% python3 -q
>>> import numpy as np
>>> np.set_printoptions(precision=1, suppress=True, linewidth=120, legacy="1.25")
>>> F = np.loadtxt("x.csv", delimiter=",")
>>> F
array([[  0.2,  -6.2,   6.5],
       [ -1.8,   0.4,   6.7],
       [ -1.3,   2.8,  12.3],
       [ -4.3,   1. ,  -3.3],
       [ -4.5,   5. ,   1. ],
       [ -9.1,  12.3,  -8.9],
       [  0.2,  -0.4,  14.5],
       [  5.4, -12.2,  21.3],
       [ -8. ,   5.7, -12.9],
       [ -7.7,   6.5, -10.7],
       [  3.4,  -3.1,  24.5],
       [ -6.9,   5.1,  -9.1],
       [  2.3, -10.1,  10.4],
       [ -3.9,  -3.1,  -7.1],
       [  1.6,  -4.8,  14.3],
       [ -5.3,   8.5,   2.4],
       [ -2.3,  -5.7,  -3.4],
       [ -1. ,  -7.1,   0.4]])
>>> proj = F @ np.linalg.solve(F.T @ F, F.T)
>>> round(np.trace(proj), 1)
3.0
>>> proj @ F[:, 2]
array([  6.5,   6.7,  12.3,  -3.3,   1. ,  -8.9,  14.5,  21.3, -12.9, -10.7,  24.5,  -9.1,  10.4,  -7.1,  14.3,   2.4,
        -3.4,   0.4])
>>> np.linalg.matrix_rank(np.eye(18) - proj)
15
>>> np.round(np.linalg.eigvalsh(proj), 1) + 0
array([0., 0., 0., 0., 0., 0., 0., 0., 0., 0., 0., 0., 0., 0., 0., 1., 1., 1.])
>>> Xs = (F - F.mean(axis=0)) / F.std(axis=0)
>>> np.argwhere(np.abs(Xs) > 2)
array([], shape=(0, 2), dtype=int64)
>>> Xs.std(axis=0)
array([1., 1., 1.])
>>> coef = np.linalg.lstsq(np.delete(Xs, 0, axis=1), Xs[:, 0])[0]
>>> np.abs(coef).argmax()
1
>>> round(float(1 - np.var(Xs[:, 0] - np.delete(Xs, 0, axis=1) @ coef)), 1)
1.0
>>> W0 = np.load("w.npy")
>>> W0
array([[1, 0, 1, 0],
       [2, 0, 2, 0],
       [1, 0, 1, 0],
       [2, 0, 2, 0]])
>>> (W0 + W0.T) / 2
array([[1., 1., 1., 1.],
       [1., 0., 1., 0.],
       [1., 1., 1., 1.],
       [1., 0., 1., 0.]])
>>> W0 @ W0
array([[2, 0, 2, 0],
       [4, 0, 4, 0],
       [2, 0, 2, 0],
       [4, 0, 4, 0]])
>>> np.allclose(W0, W0.T)
False
>>> np.sort(np.abs(np.linalg.eigvals(W0)))
array([0., 0., 0., 2.])
>>> round(float(np.linalg.det(W0)), 1)
0.0
>>> left, s, vt = np.linalg.svd(W0)
>>> np.argmax(s[:-1] / (s[1:] + 1e-6)) + 1
1
>>> M2 = left[:, :1] @ np.diag(s[:1]) @ vt[:1]
>>> np.linalg.matrix_rank(M2)
1
>>> np.round(np.abs(W0 - M2).max(), 1)
0.0
>>> feats = np.load("a.npy")
>>> feats
array([[0, 0, 0],
       [0, 1, 0],
       [0, 0, 0]])
>>> evals, V = np.linalg.eigh(feats)
>>> x0 = np.array([2, 3, 5])
>>> x0 @ feats @ x0
9
>>> (np.sign(V[:, -1].round(6)) == np.sign(V[0, -1].round(6))).astype(int)
array([1, 0, 1])
>>> np.abs(feats).sum(axis=1).max(), np.abs(evals).max()
(1, 1.0)
>>> (feats + feats.T) / 2
array([[0., 0., 0.],
       [0., 1., 0.],
       [0., 0., 0.]])
>>> np.allclose(feats @ feats.T, feats.T @ feats)
True
>>> np.trace(feats)
1
>>> gram = feats.T @ feats
>>> np.linalg.svd(feats, compute_uv=False) ** 2
array([1., 0., 0.])
>>> (feats @ feats.T).shape
(3, 3)
>>> gram
array([[0, 0, 0],
       [0, 1, 0],
       [0, 0, 0]])
>>> left, s, vt = np.linalg.svd(feats)
>>> V = vt[:(s > 1e-8).sum()]
>>> rng = np.random.default_rng(264)
>>> x0 = feats[1] + 2 * feats[2] + rng.integers(2) * np.eye(3)[2]
>>> x0
array([0., 1., 0.])
>>> V.T @ V
array([[0., 0., 0.],
       [0., 1., 0.],
       [0., 0., 0.]])
>>> np.linalg.matrix_rank(np.vstack([feats, x0]))
1
>>> def softmax(z):
...     e = np.exp(z - z.max(axis=-1, keepdims=True))
...     return e / e.sum(axis=-1, keepdims=True)
... 
>>> softmax(feats[2] + -2)
array([0.3, 0.3, 0.3])
>>> S = feats @ feats.T / np.sqrt(3)
>>> softmax(S)
array([[0.3, 0.3, 0.3],
       [0.3, 0.5, 0.3],
       [0.3, 0.3, 0.3]])
>>> softmax(S)[2] @ feats
array([0. , 0.3, 0. ])
>>> arr = np.loadtxt("case3.csv", delimiter=",")
>>> arr
array([[ -0.8,   0.7,  -0.2],
       [ -0.1,   1.6,   0.1],
       [  2.2,  -0.2,   1.2],
       [  0.2,  -0.9,   1.6],
       [  0.7,   1.2,  -0.1],
       [  0.8,  -0.1,   1.2],
       [  0.3,  -0.8,   0.5],
       [  0.2,   0.8,  -1.8],
       [  0.7,  -0.3,  -0.1],
       [ -2.3,  -1.3,   0.8],
       [ -0.5,   0.6,   0. ],
       [ -0.1,   1.1,  -0.2],
       [ -0.4,  -1.8,   0.3],
       [ -0.4,   2. ,   0.7],
       [ -0.2,   1.9,  -1.6],
       [  0.9,  -2. ,  -0.9],
       [ -1. ,  -0.1,   0. ],
       [ -1.8,  -0.4,  -0.2],
       [ -2. ,   1. , -15. ],
       [ -1.4,  -0.1,   0.3],
       [ -1.6,  -0.6,   1.2],
       [  1. ,   0.1,  -1.3],
       [ -0.1,  -0.7,  -0.1]])
>>> x0 = np.array([1, 1, 2])
>>> rhs = arr @ x0
>>> coef, lr = np.zeros(3), 1 / np.linalg.norm(arr, 2) ** 2
>>> for i in range(30):
...     coef -= lr * arr.T @ (arr @ coef - rhs)
...     if i % 5 == 0: print(i, round(np.linalg.norm(arr @ coef - rhs), 1))
... 
0 6.5
5 3.7
10 2.1
15 1.2
20 0.7
25 0.4
>>> np.round(np.linalg.cond(arr), 1)
3.3
>>> x0 = np.array([-2, -1, -2])
>>> rhs = arr @ x0
>>> np.round(np.linalg.pinv(arr) @ arr, 1) + 0
array([[1., 0., 0.],
       [0., 1., 0.],
       [0., 0., 1.]])
>>> np.linalg.lstsq(arr, rhs)[0]
array([-2., -1., -2.])
>>> rhs = rhs + 0.3 * rng.normal(size=23)
>>> rhs
array([ 1.6, -1.2, -6.7, -2.6, -2.4, -4.3, -0.9,  2.3, -0.6,  4.5,  0.1, -0.5,  1.9, -2.5,  1.4,  1.9,  2.2,  4.6,
       33.2,  2.2,  1.5,  0.5,  1.6])
>>> coef, *_ = np.linalg.lstsq(arr, rhs)
>>> np.round(arr.T @ (rhs - arr @ coef), 1) + 0
array([0., 0., 0.])
>>> [round(float(np.linalg.norm(np.linalg.solve(arr.T @ arr + lam * np.eye(3), arr.T @ rhs))), 2) for lam in (0, 1, 10, 100)]
[3.04, 2.98, 2.59, 1.59]
>>> Xs = arr - arr.mean(axis=0)
>>> left, s, vt = np.linalg.svd(Xs, full_matrices=False)
>>> np.searchsorted(np.cumsum(s ** 2) / (s ** 2).sum(), 0.9) + 1
2
>>> (np.sign(left[:, 0]) == np.sign(left[0, 0])).astype(int)
array([1, 1, 1, 1, 1, 1, 1, 0, 1, 1, 1, 1, 1, 1, 0, 1, 1, 1, 0, 1, 1, 0, 1])
>>> np.abs(left[:, 0]).argmax()
18
>>> np.round(Xs.mean(axis=0), 1) + 0
array([0., 0., 0.])
>>> W2 = arr[[14, 13]].astype(float)
>>> for _ in range(5):
...     idx = np.linalg.norm(arr[:, None] - W2, axis=-1).argmin(axis=1)
...     W2 = np.array([arr[idx == j].mean(axis=0) for j in range(2)])
... 
>>> idx
array([1, 1, 1, 1, 1, 1, 1, 1, 1, 1, 1, 1, 1, 1, 1, 1, 1, 1, 0, 1, 1, 1, 1])
>>> np.abs(W2[1] - W2[0]).argmax()
2
>>> W2[1] - W2[0]
array([ 1.8, -1. , 15.1])
>>> K = np.array([[-1, 5, -1, 5], [0, -4, 0, -4], [-1, 5, -1, 5], [0, -4, 0, -4]])
>>> K
array([[-1,  5, -1,  5],
       [ 0, -4,  0, -4],
       [-1,  5, -1,  5],
       [ 0, -4,  0, -4]])
>>> left, s, vt = np.linalg.svd(K)
>>> s.round(1) + 0
array([12.9,  1.2,  0. ,  0. ])
>>> np.argmax(s[:-1] / (s[1:] + 1e-6)) + 1
2
>>> M2 = left[:, :2] @ np.diag(s[:2]) @ vt[:2]
>>> np.linalg.matrix_rank(K, rtol=0.05)
2
>>> np.linalg.matrix_rank(M2)
2
>>> x0 = np.array([0, 4, 4, 9])
>>> a = np.maximum(K @ x0, 0)
>>> np.flatnonzero(a > 1e-9)
array([0, 2])
>>> a
array([61,  0, 61,  0])
>>> np.maximum(K @ x0, 0) - np.maximum(-K @ x0, 0)
array([ 61, -52,  61, -52])
>>> np.count_nonzero(K)
12
>>> np.round(np.linalg.svd(K, compute_uv=False), 1) + 0
array([12.9,  1.2,  0. ,  0. ])
>>> np.abs(K).max()
5
>>> K - K[0]
array([[ 0,  0,  0,  0],
       [ 1, -9,  1, -9],
       [ 0,  0,  0,  0],
       [ 1, -9,  1, -9]])
>>> K.sum(axis=0)
array([-2,  2, -2,  2])
>>> round(float(np.linalg.norm(K)), 1)
13.0
>>> K.sum(axis=1)
array([ 8, -8,  8, -8])
>>> np.linalg.matrix_rank(K)
2
